>>> import numpy as np
>>> from numpy import linalg as LA
>>> np.set_printoptions(precision=3, suppress=True, linewidth=140)
>>> rnd = lambda a: np.round(a, 3) + 0
>>> A = np.array([[0, 0, 0], [0, -1, 0], [2, 0, 0]])
>>> out = np.array([[1, 2, 2], [2, 2, 3], [1, 0, 0]])
>>> print(np.einsum("ij->j", A))
[ 2 -1  0]
>>> print(LA.matrix_rank(np.vstack([A, out.T])))
3
>>> print(A @ out)
[[ 0  0  0]
 [-2 -2 -3]
 [ 2  4  4]]
>>> print(np.einsum("ik,kj->ji", A, out))
[[ 0 -2  2]
 [ 0 -2  4]
 [ 0 -3  4]]
>>> print(LA.matrix_rank(A, rtol=0.1))
2
>>> print([round(float(x), 3) for x in LA.svd(A, compute_uv=False)[:3]])
[2.0, 1.0, 0.0]
>>> print(LA.cond(A) > 100)
True
>>> print(rnd(LA.norm(A, 2) / LA.norm(A)))
0.894
>>> print(rnd(np.sort(LA.eigvals(A))))
[-1.  0.  0.]
>>> print([int(LA.matrix_rank(LA.matrix_power(A, p))) for p in range(1, 4)])
[2, 1, 1]
>>> print(LA.matrix_power(A - np.diag(np.diag(A)), 3))
[[0 0 0]
 [0 0 0]
 [0 0 0]]
>>> print(LA.matrix_rank(A - A[0, 0] * np.eye(3)))
2
>>> E = np.load("layer17.npy")
>>> print(E)
[[ 0  1  1]
 [ 0 -2  1]
 [ 0 -9  6]]
>>> r = LA.matrix_rank(E)
>>> print(r)
2
>>> N = LA.svd(E)[2][r:].T
>>> print(LA.matrix_rank(E.T @ E), LA.matrix_rank(E @ E.T))
2 2
>>> print([int(LA.matrix_rank(E[:, :j + 1])) for j in range(3)])
[0, 1, 2]
>>> print(N.shape)
(3, 1)
>>> print([int(LA.matrix_rank(E[:i])) for i in range(1, len(E) + 1)])
[1, 2, 2]
>>> print(np.allclose(E @ N, 0))
True
>>> J = np.load("sample9.npy")
>>> print(J)
[[-0.04  2.36 -1.12]
 [-0.24  4.78  0.65]
 [ 0.07 -0.21 -1.12]]
>>> print(rnd(LA.norm(J, 2) / LA.norm(J)))
0.952
